In [1]: import numpy as np

In [2]: from numpy import linalg as LA

In [3]: np.set_printoptions(precision=2, suppress=True, linewidth=160, floatmode="fixed")

In [4]: rd = lambda a: np.round(a, 2) + 0

In [5]: M = np.loadtxt("case13.csv", delimiter=",")

In [6]: M
Out[6]: 
array([[ 0.00,  0.00,  3.00, -2.00, -5.00,  0.00,  2.00,  4.00,  1.00],
       [ 0.00,  0.00,  0.00, -1.00, -1.00, -4.00,  3.00,  0.00, -4.00],
       [-3.00,  0.00,  0.00,  4.00,  0.00,  3.00,  1.00,  6.00, -1.00],
       [ 2.00,  1.00, -4.00,  0.00,  3.00, -1.00,  0.00,  6.00,  1.00],
       [ 5.00,  1.00,  0.00, -3.00,  0.00,  4.00,  2.00,  0.00, -2.00],
       [ 0.00,  4.00, -3.00,  1.00, -4.00,  0.00, -5.00, -2.00,  1.00],
       [-2.00, -3.00, -1.00,  0.00, -2.00,  5.00,  0.00, -1.00, -2.00],
       [-4.00,  0.00, -6.00, -6.00,  0.00,  2.00,  1.00,  0.00,  0.00],
       [-1.00,  4.00,  1.00, -1.00,  2.00, -1.00,  2.00,  0.00,  0.00]])

In [7]: left, sv, Vh = LA.svd(M)

In [8]: np.argmax(sv[:-1] / (sv[1:] + 1e-6)) + 1
Out[8]: np.int64(8)

In [9]: out = left[:, :8] @ np.diag(sv[:8]) @ Vh[:8]

In [10]: rd(LA.norm(M - out, 2)), rd(sv[8])
Out[10]: (np.float64(0.0), np.float64(0.0))

In [11]: rd(LA.norm(M - out) / LA.norm(M))
Out[11]: np.float64(0.0)

In [12]: rd(np.abs(M - out).max())
Out[12]: np.float64(0.0)

In [13]: feats = np.load("mat.npy")

In [14]: feats
Out[14]: 
array([[13,  7,  9, 17, 13],
       [ 0,  0,  0,  0,  0],
       [ 1, 17,  5,  8, 13],
       [ 0,  0,  0,  0,  0],
       [ 4, 10,  2,  7,  7],
       [ 1,  8,  5,  3,  6],
       [ 1, 17,  5,  8, 13],
       [ 4,  1,  2,  2,  0],
       [ 0,  0,  0,  0,  0],
       [ 6, 18, 10, 17, 20],
       [ 9, 11,  7, 16, 14],
       [ 0,  0,  0,  0,  0],
       [ 0,  9,  0,  5,  7],
       [ 0,  9,  0,  5,  7]])

In [15]: def softmax(z):
    ...:     e = np.exp(z - z.max(axis=-1, keepdims=True))
    ...:     return e / e.sum(axis=-1, keepdims=True)
    ...: 

In [16]: print(rd(softmax(feats).sum(axis=1)))
[1.00 1.00 1.00 1.00 1.00 1.00 1.00 1.00 1.00 1.00 1.00 1.00 1.00 1.00]

In [17]: rd(softmax(feats[13] + 5))
Out[17]: array([0.00, 0.87, 0.00, 0.02, 0.12])

In [18]: att = feats @ feats.T / np.sqrt(5)

In [19]: print(softmax(att).round(6).argmax(axis=1))
[9 0 9 0 9 9 9 0 0 9 9 0 9 9]
